$ python -q
>>> import numpy as np
>>> np.set_printoptions(precision=3, suppress=True, linewidth=100, legacy="1.25")
>>> Q, _ = np.linalg.qr(np.array([[-0.1, -0.7, 0.3, 0.1, -0.8],
...     [1.1, 1.2, -1.0, 0.1, 1.0],
...     [-0.7, 0.9, -1.6, 1.5, -0.4],
...     [-0.8, -0.5, -1.6, -0.4, -1.5],
...     [1.6, 0.1, 0.8, 1.7, 0.5]]))
>>> mat = Q[:, :5]
>>> mat
array([[-0.045,  0.414,  0.191, -0.21 ,  0.864],
       [ 0.496, -0.556,  0.392,  0.439,  0.312],
       [-0.316, -0.669,  0.085, -0.655,  0.126],
       [-0.361,  0.175,  0.87 ,  0.054, -0.283],
       [ 0.722,  0.203,  0.214, -0.575, -0.247]])
>>> np.linalg.svd(mat, compute_uv=False)
array([1., 1., 1., 1., 1.])
>>> np.round(mat.T @ mat, 3) + 0
array([[1., 0., 0., 0., 0.],
       [0., 1., 0., 0., 0.],
       [0., 0., 1., 0., 0.],
       [0., 0., 0., 1., 0.],
       [0., 0., 0., 0., 1.]])
>>> np.linalg.norm(mat, axis=0)
array([1., 1., 1., 1., 1.])
>>> E = np.load("data.npy")
>>> print(E)
[[0 2 1 1 4 3 2 4]
 [1 3 2 3 4 6 4 1]
 [4 2 0 1 2 3 6 5]
 [2 2 0 1 0 1 3 2]
 [2 6 3 2 4 4 7 6]
 [2 0 2 3 0 2 1 3]
 [2 4 3 3 5 7 5 5]
 [1 1 1 3 2 3 3 0]
 [2 2 2 1 4 2 6 6]
 [0 4 3 2 6 3 5 7]
 [1 1 1 3 2 3 3 0]
 [0 0 0 0 0 0 0 0]
 [4 4 4 5 2 3 7 8]
 [3 3 3 7 7 7 8 7]
 [3 3 3 7 7 7 8 7]
 [2 0 2 4 2 2 2 6]
 [2 0 2 3 0 2 1 3]
 [2 4 2 2 2 1 6 5]]
>>> basis = E[[8, 11]].astype(float)
>>> for _ in range(6):
...     lab = np.linalg.norm(E[:, None] - basis, axis=-1).argmin(axis=1)
...     basis = np.array([E[lab == j].mean(axis=0) for j in range(2)])
... 
>>> print(lab)
[1 0 0 1 0 1 0 1 0 0 1 1 0 0 0 1 1 0]
>>> print(basis[1] - basis[0])
[-1.05  -2.75  -1.375 -1.05  -3.05  -2.3   -4.325 -3.45 ]
>>> basis
array([[2.3  , 3.5  , 2.5  , 3.3  , 4.3  , 4.3  , 6.2  , 5.7  ],
       [1.25 , 0.75 , 1.125, 2.25 , 1.25 , 2.   , 1.875, 2.25 ]])
>>> np.abs(basis[1] - basis[0]).argmax()
6
>>> t3 = np.stack([E, 5 * E, E[::-1]])
>>> np.linalg.matrix_rank(t3.reshape(3, -1))
2
>>> Y = np.array([[3, 0], [1, 3], [1, 2], [0, 1], [3, 2], [2, 1], [3, 1], [0, 3]])
>>> np.vstack([E, Y.T]).shape
(20, 8)
>>> np.einsum("ik,kj->ij", E, Y)
array([[27, 34],
       [44, 37],
       [44, 35],
       [19, 17],
       [56, 63],
       [15, 19],
       [57, 58],
       [26, 18],
       [44, 45],
       [46, 61],
       [26, 18],
       [ 0,  0],
       [53, 63],
       [74, 72],
       [74, 72],
       [24, 34],
       [15, 19],
       [38, 44]])
>>> np.einsum("ik,kj->ji", E, Y)
array([[27, 44, 44, 19, 56, 15, 57, 26, 44, 46, 26,  0, 53, 74, 74, 24, 15, 38],
       [34, 37, 35, 17, 63, 19, 58, 18, 45, 61, 18,  0, 63, 72, 72, 34, 19, 44]])
>>> Y.T @ E.T
array([[27, 44, 44, 19, 56, 15, 57, 26, 44, 46, 26,  0, 53, 74, 74, 24, 15, 38],
       [34, 37, 35, 17, 63, 19, 58, 18, 45, 61, 18,  0, 63, 72, 72, 34, 19, 44]])
>>> print(E @ Y)
[[27 34]
 [44 37]
 [44 35]
 [19 17]
 [56 63]
 [15 19]
 [57 58]
 [26 18]
 [44 45]
 [46 61]
 [26 18]
 [ 0  0]
 [53 63]
 [74 72]
 [74 72]
 [24 34]
 [15 19]
 [38 44]]
>>> (mat - mat.T) / 2
array([[ 0.   , -0.041,  0.254,  0.076,  0.071],
       [ 0.041,  0.   ,  0.531,  0.132,  0.055],
       [-0.254, -0.531,  0.   , -0.762, -0.044],
       [-0.076, -0.132,  0.762,  0.   ,  0.146],
       [-0.071, -0.055,  0.044, -0.146,  0.   ]])
>>> np.sort(np.abs(np.linalg.eigvals(mat)))
array([1., 1., 1., 1., 1.])
>>> assert mat == mat.T
Traceback (most recent call last):
  File "<python-input-26>", line 1, in <module>
    assert mat == mat.T
           ^^^^^^^^^^^^
ValueError: The truth value of an array with more than one element is ambiguous. Use a.any() or a.all()
>>> round(np.linalg.det(mat), 3)
1.0
>>> dist = np.linalg.norm(E[:, None] - E[None], axis=-1)
>>> print(np.flatnonzero(dist[17] < dist.mean() / 2))
[ 8 17]
>>> dist[17].round(6).argsort(kind="stable")[:4]
array([17,  8,  2,  4])
>>> np.unravel_index(dist.round(6).argmax(), dist.shape)
(11, 13)
>>> dist.shape
(18, 18)
>>> dist.mean(axis=1).argmax()
11
>>> dist[:5, :5]
array([[0.   , 5.385, 6.164, 5.477, 7.416],
       [5.385, 0.   , 7.141, 7.28 , 7.071],
       [6.164, 7.141, 0.   , 5.477, 6.083],
       [5.477, 7.28 , 5.477, 0.   , 9.11 ],
       [7.416, 7.071, 6.083, 9.11 , 0.   ]])
